$ python3 -q
>>> import numpy as np
>>> from numpy import linalg as LA
>>> np.set_printoptions(suppress=True, linewidth=100)
>>> def tidy(a):
...     return np.round(a, 2) + 0
... 
>>> F = np.loadtxt("layer1.csv", delimiter=",")
>>> F
array([[0., 0., 0., 0., 0., 0., 0., 0., 0.],
       [0., 6., 0., 0., 0., 0., 0., 0., 0.],
       [0., 0., 2., 0., 0., 0., 0., 0., 0.],
       [0., 0., 0., 2., 0., 0., 0., 0., 0.],
       [0., 0., 0., 0., 1., 0., 0., 0., 0.],
       [0., 0., 0., 0., 0., 8., 0., 0., 0.],
       [0., 0., 0., 0., 0., 0., 3., 0., 0.],
       [0., 0., 0., 0., 0., 0., 0., 8., 0.],
       [0., 0., 0., 0., 0., 0., 0., 0., 4.]])
>>> r = LA.matrix_rank(F)
>>> r
np.int64(8)
>>> null = LA.svd(F)[2][r:].T
>>> null @ null.T
array([[1., 0., 0., 0., 0., 0., 0., 0., 0.],
       [0., 0., 0., 0., 0., 0., 0., 0., 0.],
       [0., 0., 0., 0., 0., 0., 0., 0., 0.],
       [0., 0., 0., 0., 0., 0., 0., 0., 0.],
       [0., 0., 0., 0., 0., 0., 0., 0., 0.],
       [0., 0., 0., 0., 0., 0., 0., 0., 0.],
       [0., 0., 0., 0., 0., 0., 0., 0., 0.],
       [0., 0., 0., 0., 0., 0., 0., 0., 0.],
       [0., 0., 0., 0., 0., 0., 0., 0., 0.]])
>>> null[:, 0] / null[np.abs(null[:, 0]).round(6).argmax(), 0]
array([1., 0., 0., 0., 0., 0., 0., 0., 0.])
>>> null.shape
(9, 1)
>>> F @ null
array([[0.],
       [0.],
       [0.],
       [0.],
       [0.],
       [0.],
       [0.],
       [0.],
       [0.]])
>>> T = np.stack([F, 5 * F, F[::-1]])
>>> LA.matrix_rank(T.reshape(3, -1))
np.int64(2)
>>> tidy(LA.norm(T, axis=(1, 2)))
array([14.07, 70.36, 14.07])
>>> tidy(LA.det(T))
array([0., 0., 0.])
>>> ev, evecs = LA.eigh(F)
>>> ev
array([0., 1., 2., 2., 3., 4., 6., 8., 8.])
>>> evecs.T @ evecs
array([[1., 0., 0., 0., 0., 0., 0., 0., 0.],
       [0., 1., 0., 0., 0., 0., 0., 0., 0.],
       [0., 0., 1., 0., 0., 0., 0., 0., 0.],
       [0., 0., 0., 1., 0., 0., 0., 0., 0.],
       [0., 0., 0., 0., 1., 0., 0., 0., 0.],
       [0., 0., 0., 0., 0., 1., 0., 0., 0.],
       [0., 0., 0., 0., 0., 0., 1., 0., 0.],
       [0., 0., 0., 0., 0., 0., 0., 1., 0.],
       [0., 0., 0., 0., 0., 0., 0., 0., 1.]])
>>> np.unique(ev.round(6) + 0, return_counts=True)[1]
array([1, 1, 2, 1, 1, 1, 2])
>>> evecs.T @ F @ evecs
array([[0., 0., 0., 0., 0., 0., 0., 0., 0.],
       [0., 1., 0., 0., 0., 0., 0., 0., 0.],
       [0., 0., 2., 0., 0., 0., 0., 0., 0.],
       [0., 0., 0., 2., 0., 0., 0., 0., 0.],
       [0., 0., 0., 0., 3., 0., 0., 0., 0.],
       [0., 0., 0., 0., 0., 4., 0., 0., 0.],
       [0., 0., 0., 0., 0., 0., 6., 0., 0.],
       [0., 0., 0., 0., 0., 0., 0., 8., 0.],
       [0., 0., 0., 0., 0., 0., 0., 0., 8.]])
